$ python3 -q
>>> import numpy as np
>>> from numpy import linalg as LA
>>> np.set_printoptions(precision=2, suppress=True, linewidth=120)
>>> tidy = lambda a: np.round(a, 2) + 0
>>> arr = np.loadtxt("case19.csv", delimiter=",")
>>> print(tidy(arr))
[[0.1  0.   0.1  0.07 0.1  0.07 0.07 0.1  0.1  0.03 0.1  0.1  0.07]
 [0.05 0.15 0.05 0.15 0.05 0.   0.1  0.1  0.   0.1  0.05 0.1  0.1 ]
 [0.04 0.11 0.11 0.07 0.04 0.07 0.04 0.04 0.07 0.11 0.11 0.07 0.11]
 [0.04 0.12 0.08 0.12 0.12 0.08 0.04 0.04 0.04 0.08 0.12 0.04 0.08]
 [0.08 0.   0.15 0.08 0.15 0.08 0.08 0.15 0.   0.   0.08 0.   0.15]
 [0.04 0.04 0.04 0.04 0.13 0.17 0.09 0.04 0.09 0.   0.13 0.09 0.09]
 [0.04 0.07 0.11 0.   0.07 0.11 0.14 0.11 0.04 0.11 0.   0.11 0.11]
 [0.15 0.   0.   0.1  0.15 0.05 0.   0.2  0.05 0.15 0.05 0.05 0.05]
 [0.04 0.09 0.13 0.09 0.13 0.09 0.04 0.13 0.09 0.13 0.   0.   0.04]
 [0.   0.   0.1  0.15 0.05 0.   0.1  0.15 0.1  0.15 0.1  0.   0.1 ]
 [0.11 0.   0.05 0.05 0.05 0.   0.11 0.16 0.16 0.   0.21 0.11 0.  ]
 [0.   0.08 0.04 0.12 0.12 0.08 0.   0.08 0.12 0.08 0.12 0.04 0.08]
 [0.13 0.   0.09 0.09 0.09 0.09 0.13 0.09 0.   0.09 0.09 0.   0.13]]
>>> rng = np.random.default_rng(89)
>>> labels = rng.permutation(13)
>>> A2 = arr[:, labels] * rng.choice([-1, 1], 13)
>>> print(tidy(A2))
[[-0.07  0.07  0.1  -0.1  -0.1  -0.07  0.   -0.07  0.1   0.1  -0.1   0.03 -0.1 ]
 [ 0.    0.1   0.05 -0.05 -0.1  -0.1   0.15 -0.15  0.1   0.   -0.05  0.1  -0.05]
 [-0.07  0.11  0.04 -0.04 -0.04 -0.04  0.11 -0.07  0.07  0.07 -0.11  0.11 -0.11]
 [-0.08  0.08  0.12 -0.04 -0.04 -0.04  0.12 -0.12  0.04  0.04 -0.12  0.08 -0.08]
 [-0.08  0.15  0.15 -0.08 -0.15 -0.08  0.   -0.08  0.    0.   -0.08  0.   -0.15]
 [-0.17  0.09  0.13 -0.04 -0.04 -0.09  0.04 -0.04  0.09  0.09 -0.13  0.   -0.04]
 [-0.11  0.11  0.07 -0.04 -0.11 -0.14  0.07  0.    0.11  0.04  0.    0.11 -0.11]
 [-0.05  0.05  0.15 -0.15 -0.2   0.    0.   -0.1   0.05  0.05 -0.05  0.15  0.  ]
 [-0.09  0.04  0.13 -0.04 -0.13 -0.04  0.09 -0.09  0.    0.09  0.    0.13 -0.13]
 [ 0.    0.1   0.05  0.   -0.15 -0.1   0.   -0.15  0.    0.1  -0.1   0.15 -0.1 ]
 [ 0.    0.    0.05 -0.11 -0.16 -0.11  0.   -0.05  0.11  0.16 -0.21  0.   -0.05]
 [-0.08  0.08  0.12  0.   -0.08  0.    0.08 -0.12  0.04  0.12 -0.12  0.08 -0.04]
 [-0.09  0.13  0.09 -0.13 -0.09 -0.13  0.   -0.09  0.    0.   -0.09  0.09 -0.09]]
>>> left, _, Vt = LA.svd(arr.T @ A2)
>>> print(labels)
[ 5 12  4  0  7  6  1  3 11  8 10  9  2]
